% python3 -q
>>> import numpy as np
>>> np.set_printoptions(precision=3, suppress=True, linewidth=120)
>>> rd = lambda a: np.round(a, 3) + 0
>>> rng = np.random.default_rng(91)
>>> m1 = rng.normal(size=(12, 3)) + 20 * np.array([0, 0, 2])
>>> rd(m1)
array([[ 0.123,  0.724, 38.688],
       [-0.509,  0.599, 39.784],
       [-0.304, -0.242, 39.379],
       [-0.592,  0.659, 40.74 ],
       [ 0.079,  1.409, 39.166],
       [ 0.598,  0.872, 41.848],
       [ 0.513, -0.148, 40.676],
       [ 0.073,  0.536, 41.026],
       [ 0.251,  0.004, 40.481],
       [ 0.43 , -0.46 , 39.246],
       [ 1.29 ,  0.815, 40.546],
       [ 0.597,  1.528, 40.486]])
>>> x = np.array([2, 0, -3])
>>> rhs = m1 @ x
>>> b, lr = np.zeros(3), 1 / np.linalg.norm(m1, 2) ** 2
>>> for i in range(30):
...     b -= lr * m1.T @ (m1 @ b - rhs)
...     if i % 10 == 0: print(i, round(np.linalg.norm(m1 @ b - rhs), 3))
... 
0 3.538
10 3.532
20 3.527
>>> rd(b)
array([-0.006, -0.037, -2.989])
>>> B = np.c_[m1[:, :1] @ np.array([[0]]), np.array([0, -2, -1, 3, 0, -1, -1, -3, 3, 1, 0, -3])]
>>> B
array([[ 0.,  0.],
       [ 0., -2.],
       [ 0., -1.],
       [ 0.,  3.],
       [ 0.,  0.],
       [ 0., -1.],
       [ 0., -1.],
       [ 0., -3.],
       [ 0.,  3.],
       [ 0.,  1.],
       [ 0.,  0.],
       [ 0., -3.]])
>>> rd(np.linalg.norm(B - m1 @ np.linalg.lstsq(m1, B)[0], axis=0))
array([0.   , 6.177])
>>> rd(np.linalg.norm(np.linalg.qr(m1)[0].T @ B, axis=0) ** 2 / ((B ** 2).sum(axis=0) + 1e-12))
array([0.   , 0.133])
>>> Xs = (m1 - m1.mean(axis=0)) / m1.std(axis=0)
>>> rd(Xs.std(axis=0))
array([1., 1., 1.])
>>> b = np.linalg.lstsq(np.delete(Xs, 1, axis=1), Xs[:, 1])[0]
>>> rd(b)
array([0.103, 0.112])
>>> rd(1 - np.var(Xs[:, 1] - np.delete(Xs, 1, axis=1) @ b))
np.float64(0.03)
>>> np.abs(b).argmax()
np.int64(1)
>>> left, s, vt = np.linalg.svd(m1)
>>> rd(s)
array([139.208,   2.114,   1.705])
>>> np.argmax(s[:-1] / (s[1:] + 1e-6)) + 1
np.int64(1)
>>> B = left[:, :1] @ np.diag(s[:1]) @ vt[:1]
>>> np.linalg.matrix_rank(m1, rtol=0.05)
np.int64(1)
>>> print(rd(np.linalg.norm(m1 - B, 2)), rd(s[1]))
2.114 2.114
>>> np.linalg.matrix_rank(B)
np.int64(1)
>>> hat = m1 @ np.linalg.solve(m1.T @ m1, m1.T)
>>> np.allclose(hat @ hat, hat)
True
>>> rd(np.linalg.eigvalsh(hat))
array([0., 0., 0., 0., 0., 0., 0., 0., 0., 1., 1., 1.])
>>> np.linalg.matrix_rank(np.eye(12) - hat)
np.int64(9)
>>> W0 = np.array([[0, 2], [0, 0]])
>>> W0
array([[0, 2],
       [0, 0]])
>>> # column 1 is much longer than the rest
>>> left, s, vt = np.linalg.svd(W0, full_matrices=False)
>>> left.T @ left
array([[1., 0.],
       [0., 1.]])
>>> left.shape, s.shape, vt.shape
((2, 2), (2,), (2, 2))
>>> print(s / s[0])
[1. 0.]
>>> left.T @ W0 @ vt.T
array([[2., 0.],
       [0., 0.]])
>>> np.allclose(left * s @ vt, W0)
True
>>> print(np.abs(vt[0]))
[0. 1.]
>>> np.sqrt((s ** 2).sum()), rd(np.linalg.norm(W0))
(np.float64(2.0), np.float64(2.0))
>>> (s > 1e-8).sum()
np.int64(1)
>>> B = np.array([[-7, -9], [-8, -5]])
>>> W0 @ B
array([[-16, -10],
       [  0,   0]])
>>> np.einsum("ik,kj->ij", W0, B)
array([[-16, -10],
       [  0,   0]])
>>> np.einsum("ij,ij->i", W0, W0)
array([4, 0])
>>> np.linalg.matrix_rank(np.vstack([W0, B.T]))
np.int64(2)
>>> print(np.vstack([W0, B.T]).shape)
(4, 2)
>>> np.einsum("ij->j", W0)
array([0, 2])
